% ipython --no-banner

In [1]: import numpy as np

In [2]: np.set_printoptions(suppress=True, linewidth=140)

In [3]: mat = np.load("sample4.npy")

In [4]: print(mat.round(1) + 0)
[[-12.6 -16.4  -7.1   5.4 -19.8   4.4]
 [ -8.4  -8.4  -5.7   4.4 -11.1   2.2]
 [ -5.8  -4.2  -4.5   3.4  -6.4   1.2]
 [ -1.2   0.3  -1.    0.6  -0.4   0.4]
 [ -0.9   0.3  -0.7   0.5  -0.2   0.4]
 [ -0.8   0.3  -0.6   0.4  -0.1   0.3]
 [ -0.2   0.1  -0.1   0.1   0.    0.1]
 [  1.1  -1.    0.2   0.2  -0.1  -1.5]
 [  1.6  -1.3  -0.1   0.7  -0.1  -2.6]
 [  2.8  -1.1  -1.7   2.6   0.8  -6.4]
 [  4.9   1.4  -5.7   7.1   4.2 -13.9]
 [  5.    1.6  -5.9   7.3   4.4 -14.4]
 [  7.8   7.1 -11.7  13.4  10.7 -24.5]
 [  9.    9.6 -13.9  15.8  13.4 -28.4]]

In [5]: left, sigma, vt = np.linalg.svd(mat)

In [6]: print(sigma.round(1) + 0)
[60.5 33.8  6.8  0.   0.   0. ]

In [7]: M2 = left[:, :3] @ np.diag(sigma[:3]) @ vt[:3]

In [8]: print(round(np.linalg.norm(mat - M2, 2), 1), round(float(sigma[3]), 1))
0.0 0.0

In [9]: print(round(float(np.abs(mat - M2).max()), 1))
0.0

In [10]: rank = np.linalg.matrix_rank(mat)

In [11]: print(rank)
3

In [12]: ns = np.linalg.svd(mat)[2][rank:].T

In [13]: print(np.allclose(mat @ ns, 0))
True

In [14]: print([int(np.linalg.matrix_rank(mat[:, :j + 1])) for j in range(6)])
[1, 2, 3, 3, 3, 3]

In [15]: C2 = np.cov(mat, rowvar=False)

In [16]: print(C2.shape)
(6, 6)

In [17]: print(np.round(np.corrcoef(mat[:, 5], mat[:, 1])[0, 1], 1))
-0.8

In [18]: print(np.round(np.corrcoef(mat.T), 1))
[[ 1.   0.9 -0.3  0.5  1.  -0.8]
 [ 0.9  1.  -0.3  0.4  1.  -0.8]
 [-0.3 -0.3  1.  -1.  -0.3  0.8]
 [ 0.5  0.4 -1.   1.   0.5 -0.9]
 [ 1.   1.  -0.3  0.5  1.  -0.8]
 [-0.8 -0.8  0.8 -0.9 -0.8  1. ]]

In [19]: rng = np.random.default_rng(54)

In [20]: M2 = mat + rng.integers(-2, 3, (14, 3)) @ rng.integers(-2, 3, (3, 6))

In [21]: print(M2.round(1))
[[-11.6 -19.4  -2.1   7.4 -21.8   6.4]
 [ -8.4 -12.4  -3.7   6.4 -11.1   6.2]
 [ -5.8   1.8  -9.5  -1.6  -4.4  -4.8]
 [ -2.2  -4.7   1.    5.6  -1.4   6.4]
 [ -1.9  -4.7   0.3   4.5  -0.2   6.4]
 [ -1.8  -0.7  -0.6   3.4  -1.1   2.3]
 [ -2.2  -1.9  -6.1   0.1   4.    4.1]
 [  2.1   2.    1.2  -1.8  -1.1  -5.5]
 [  3.6   2.7   0.9  -4.3  -0.1  -8.6]
 [  4.8  -1.1   5.3   3.6  -3.2  -8.4]
 [  5.9   0.4  -1.7   8.1   2.2 -13.9]
 [  6.   10.6  -9.9   0.3   5.4 -24.4]
 [  8.8   2.1  -4.7  17.4   7.7 -20.5]
 [ 11.   15.6 -12.9  10.8  12.4 -36.4]]

In [22]: print(np.round(np.linalg.svd(M2 - mat, compute_uv=False), 1) + 0)
[30.1 16.2  3.6  0.   0.   0. ]

In [23]: print(np.linalg.matrix_rank(M2 - mat, tol=1e-8))
3

In [24]: print(np.abs(M2 - mat).sum(axis=1))
[15. 12. 24. 20. 17.  8. 18. 12. 18. 16.  9. 32. 24. 23.]

In [25]: M = np.loadtxt("w.csv", delimiter=",")

In [26]: print(M.round(1) + 0)
[[ 1.   0.  -0.3  0.1]
 [ 0.   1.  -0.3  0.1]
 [-0.3 -0.3 -0.7  0.6]
 [ 0.1  0.1  0.6  0.8]]

In [27]: # keeps lengths

In [28]: proj = np.triu(np.array([[-3, 0, 0, -3], [-2, 0, 1, 1], [0, -1, 0, -3], [-2, -2, -1, 0]]), 1) + np.eye(4)

In [29]: M2 = proj @ M @ np.linalg.inv(proj)

In [30]: print(np.round(np.poly(M2), 1) + 0)
[ 1. -2.  0.  2. -1.]

In [31]: print(np.round(proj @ M - M @ proj, 1))
[[-0.3 -0.3 -1.8 -0.2]
 [-0.2 -0.2 -1.  -0.5]
 [-0.3 -0.3 -1.6 -4.9]
 [ 0.   0.  -0.1  2.1]]

In [32]: print(round(float(np.linalg.det(M2)), 1))
-1.0

In [33]: print(np.linalg.matrix_rank(M2))
4

In [34]: print(M2.round(1))
[[ 0.7 -0.3 -1.8 -5.3]
 [-0.2  0.8 -1.1 -3.3]
 [-0.6 -0.6 -2.  -8.8]
 [ 0.1  0.1  0.5  2.5]]

In [35]: W1 = np.array([[2, 0], [1, 0], [4, 2], [1, 3]])

In [36]: beta = np.array([1, 0])

In [37]: hid = np.maximum(M @ W1 + beta, 0)

In [38]: print((hid > 0).astype(int))
[[1 0]
 [1 0]
 [0 1]
 [1 1]]

In [39]: basis = np.array([[1, 0, 1], [1, 3, 2]])

In [40]: print(np.round(hid @ basis, 1))
[[ 1.9  0.   1.9]
 [ 0.9  0.   0.9]
 [ 0.5  1.5  1. ]
 [ 8.1 10.7 11.7]]

In [41]: print(np.round(np.linalg.pinv(M), 1) + 0)
[[ 1.   0.  -0.3  0.1]
 [ 0.   1.  -0.3  0.1]
 [-0.3 -0.3 -0.7  0.6]
 [ 0.1  0.1  0.6  0.8]]

In [42]: print(np.round(M @ M.T, 1) + 0)
[[1. 0. 0. 0.]
 [0. 1. 0. 0.]
 [0. 0. 1. 0.]
 [0. 0. 0. 1.]]

In [43]: q = M.astype(float).copy()

In [44]: for j in range(4):
    ...:     q[:, j] -= q[:, :j] @ (q[:, :j].T @ q[:, j])
    ...:     q[:, j] /= np.linalg.norm(q[:, j])
    ...: 

In [45]: print(q.round(1) + 0)
[[ 1.   0.  -0.3  0.1]
 [ 0.   1.  -0.3  0.1]
 [-0.3 -0.3 -0.7  0.6]
 [ 0.1  0.1  0.6  0.8]]

In [46]: m1 = np.load("dump.npy")

In [47]: print(m1)
[[-1 -1 -1 -1 -1 -1]
 [ 1  0  1  0  1  0]
 [-2  1 -2  1 -2  1]
 [-1 -1 -1 -1 -1 -1]
 [ 1  0  1  0  1  0]
 [-2  1 -2  1 -2  1]]

In [48]: M2 = m1 / np.linalg.norm(m1, axis=1, keepdims=True)

In [49]: C2 = M2 @ M2.T

In [50]: print((np.abs(C2) > 0.9).astype(int))
[[1 0 0 1 0 0]
 [0 1 0 0 1 0]
 [0 0 1 0 0 1]
 [1 0 0 1 0 0]
 [0 1 0 0 1 0]
 [0 0 1 0 0 1]]

In [51]: print(np.round(np.linalg.norm(M2, axis=1), 1))
[1. 1. 1. 1. 1. 1.]

In [52]: print(round(float(np.degrees(np.arccos(np.clip(C2[1, 0], -1, 1)))), 1))
135.0

In [53]: print(round(float(np.trace(np.linalg.pinv(m1) @ m1)), 1))
2.0

In [54]: print(np.allclose(m1[:-1].T @ np.linalg.lstsq(m1[:-1].T, m1[-1])[0], m1[-1]))
True

In [55]: left, sigma, vt = np.linalg.svd(m1)

In [56]: print(sigma.round(1) + 0)
[6.1 3.3 0.  0.  0.  0. ]

In [57]: print(np.argmax(sigma[:-1] / (sigma[1:] + 1e-6)) + 1)
2

In [58]: M2 = left[:, :2] @ np.diag(sigma[:2]) @ vt[:2]

In [59]: print(np.linalg.matrix_rank(m1, rtol=0.05))
2

In [60]: print(round(np.linalg.norm(m1 - M2) / np.linalg.norm(m1), 1))
0.0

In [61]: X = np.load("a.npy")

In [62]: print(X)
[[0 0 0 1 0 1]
 [0 0 1 1 0 0]
 [0 1 0 0 0 1]
 [1 1 0 0 1 0]
 [0 0 0 1 0 0]
 [1 0 1 0 0 0]]

In [63]: lab = rng.permutation(6)

In [64]: print(lab)
[4 5 0 2 1 3]

In [65]: M2 = X[lab][:, lab]

In [66]: print(np.round(np.sort(np.abs(np.linalg.eigvals(M2))), 1))
[0.3 0.6 1.  1.6 1.9 2.1]

In [67]: print(M2)
[[0 0 0 0 0 1]
 [0 0 1 1 0 0]
 [0 1 0 0 0 1]
 [0 1 0 0 1 0]
 [0 0 0 1 0 1]
 [1 0 1 0 1 0]]

In [68]: print(np.trace(M2))
0

In [69]: print(round(float(np.linalg.det(M2)), 1), np.round(np.linalg.det(X[lab]), 1))
-1.0 1.0

In [70]: print(np.diag(M2))
[0 0 0 0 0 0]

In [71]: A = np.load("block18.npy")

In [72]: print(A)
[[-1.2  4.3 -0.8 -1.1 -5.5]
 [ 3.4  1.3 -2.4  1.  -0.2]
 [-0.6  1.8 -9.2  4.6  0.1]
 [ 2.   2.6 -0.1 -0.4 -2.8]
 [-1.1  1.2 -5.9  3.4 -0.9]
 [ 0.   3.5 -5.8  1.8 -1.5]
 [-0.2  4.3 -6.9  4.  -1. ]
 [ 1.6  2.5 -0.4 -0.5 -1.7]
 [ 3.1  3.1 -1.8  0.5 -1.9]
 [-3.1  3.4 -1.3 -1.4 -5.5]
 [ 0.9  2.3 -1.9 -0.2 -0.7]
 [ 1.9  3.6 -2.2 -0.1 -1.4]
 [ 1.1  0.1 -5.4  4.  -0.1]]

In [73]: def softmax(z):
    ...:     e = np.exp(z - z.max(axis=-1, keepdims=True))
    ...:     return e / e.sum(axis=-1, keepdims=True)
    ...: 

In [74]: print(np.round(softmax(m1).sum(axis=1), 1))
[1. 1. 1. 1. 1. 1.]

In [75]: print(np.round(softmax(10 * m1[4]), 1) + 0)
[0.3 0.  0.3 0.  0.3 0. ]

In [76]: print(np.round(softmax(m1[4]), 1))
[0.2 0.1 0.2 0.1 0.2 0.1]

In [77]: att = m1 @ m1.T / np.sqrt(6)

In [78]: print(np.round(softmax(att + np.triu(np.full(att.shape, -np.inf), 1)), 1) + 0)
[[1.  0.  0.  0.  0.  0. ]
 [0.1 0.9 0.  0.  0.  0. ]
 [0.  0.  1.  0.  0.  0. ]
 [0.4 0.  0.1 0.4 0.  0. ]
 [0.  0.5 0.  0.  0.5 0. ]
 [0.  0.  0.5 0.  0.  0.5]]

In [79]: M2 = np.c_[A[:, :1] @ np.array([[5]]), np.array([0, 1, 0, -1, -3, 1, -2, 2, -3, 3, 2, -1, 3])]

In [80]: print(M2)
[[ -6.    0. ]
 [ 17.    1. ]
 [ -3.    0. ]
 [ 10.   -1. ]
 [ -5.5  -3. ]
 [  0.    1. ]
 [ -1.   -2. ]
 [  8.    2. ]
 [ 15.5  -3. ]
 [-15.5   3. ]
 [  4.5   2. ]
 [  9.5  -1. ]
 [  5.5   3. ]]

In [81]: print(np.linalg.matrix_rank(np.c_[A, M2]))
6

In [82]: print(np.round(np.linalg.lstsq(A, M2[:, 0])[0], 1) + 0)
[5. 0. 0. 0. 0.]

In [83]: print(np.linalg.matrix_rank(M2))
2

In [84]: d = np.linalg.norm(A[:, None] - A[None], axis=-1)

In [85]: print(d[:5, :5].round(1))
[[ 0.   8.1 11.9  4.6  8.8]
 [ 8.1  0.   8.7  4.2  6.2]
 [11.9  8.7  0.  11.1  3.7]
 [ 4.6  4.2 11.1  0.   8. ]
 [ 8.8  6.2  3.7  8.   0. ]]

In [86]: print(np.round(np.linalg.norm(A - A.mean(axis=0), axis=1), 1))
[5.7 3.6 7.1 4.1 4.1 2.7 4.9 3.6 3.1 6.3 2.4 2.4 4.6]

In [87]: print(np.unravel_index(d.round(6).argmax(), d.shape))
(np.int64(0), np.int64(2))

In [88]: print(d[10].round(1))
[5.8 3.  8.9 3.  5.8 4.7 6.9 2.  2.7 6.5 0.  1.8 5.9]

In [89]: print(d.shape)
(13, 13)

In [90]: print(d.mean(axis=1).argmax())
2

In [91]: print(np.linalg.matrix_rank(d ** 2))
7

In [92]: Ac = (A - A.mean(axis=0)) / A.std(axis=0)

In [93]: print(np.argwhere(np.abs(Ac) > 2))
[[ 0  4]
 [ 2  2]
 [ 9  0]
 [ 9  4]
 [12  1]]

In [94]: beta = np.linalg.lstsq(np.delete(Ac, 1, axis=1), Ac[:, 1])[0]

In [95]: print(beta.round(1))
[ 0.7 -1.8 -1.4 -1.1]

In [96]: E = np.array([[6.0, -9.0, 15.0, -3.0, -6.0, -15.0, -3.0, -3.0],
    ...:     [-9.0, 6.0, -15.0, 3.0, 6.0, 15.0, 3.0, 3.0],
    ...:     [15.0, -15.0, 22.0, -5.0, -10.0, -25.0, -5.0, -5.0],
    ...:     [-3.0, 3.0, -5.0, -2.0, 2.0, 5.0, 1.0, 1.0],
    ...:     [-6.0, 6.0, -10.0, 2.0, 1.0, 10.0, 2.0, 2.0],
    ...:     [-15.0, 15.0, -25.0, 5.0, 10.0, 22.0, 5.0, 5.0],
    ...:     [-3.0, 3.0, -5.0, 1.0, 2.0, 5.0, -2.0, 1.0],
    ...:     [-3.0, 3.0, -5.0, 1.0, 2.0, 5.0, 1.0, -2.0]])

In [97]: # equal to its transpose

In [98]: M2 = E / np.linalg.norm(E, axis=1, keepdims=True)

In [99]: C2 = M2 @ M2.T

In [100]: print((np.abs(C2) > 0.9).astype(int))
[[1 1 1 1 1 1 1 1]
 [1 1 1 1 1 1 1 1]
 [1 1 1 1 1 1 1 1]
 [1 1 1 1 1 1 0 0]
 [1 1 1 1 1 1 1 1]
 [1 1 1 1 1 1 1 1]
 [1 1 1 0 1 1 1 0]
 [1 1 1 0 1 1 0 1]]

In [101]: print((C2 - 2 * np.eye(8)).round(6).argmax(axis=1))
[2 5 0 5 5 1 5 5]

In [102]: print(C2.round(1))
[[ 1.  -1.   1.  -0.9 -1.  -1.  -0.9 -0.9]
 [-1.   1.  -1.   0.9  1.   1.   0.9  0.9]
 [ 1.  -1.   1.  -0.9 -1.  -1.  -0.9 -0.9]
 [-0.9  0.9 -0.9  1.   0.9  0.9  0.9  0.9]
 [-1.   1.  -1.   0.9  1.   1.   0.9  0.9]
 [-1.   1.  -1.   0.9  1.   1.   0.9  0.9]
 [-0.9  0.9 -0.9  0.9  0.9  0.9  1.   0.9]
 [-0.9  0.9 -0.9  0.9  0.9  0.9  0.9  1. ]]
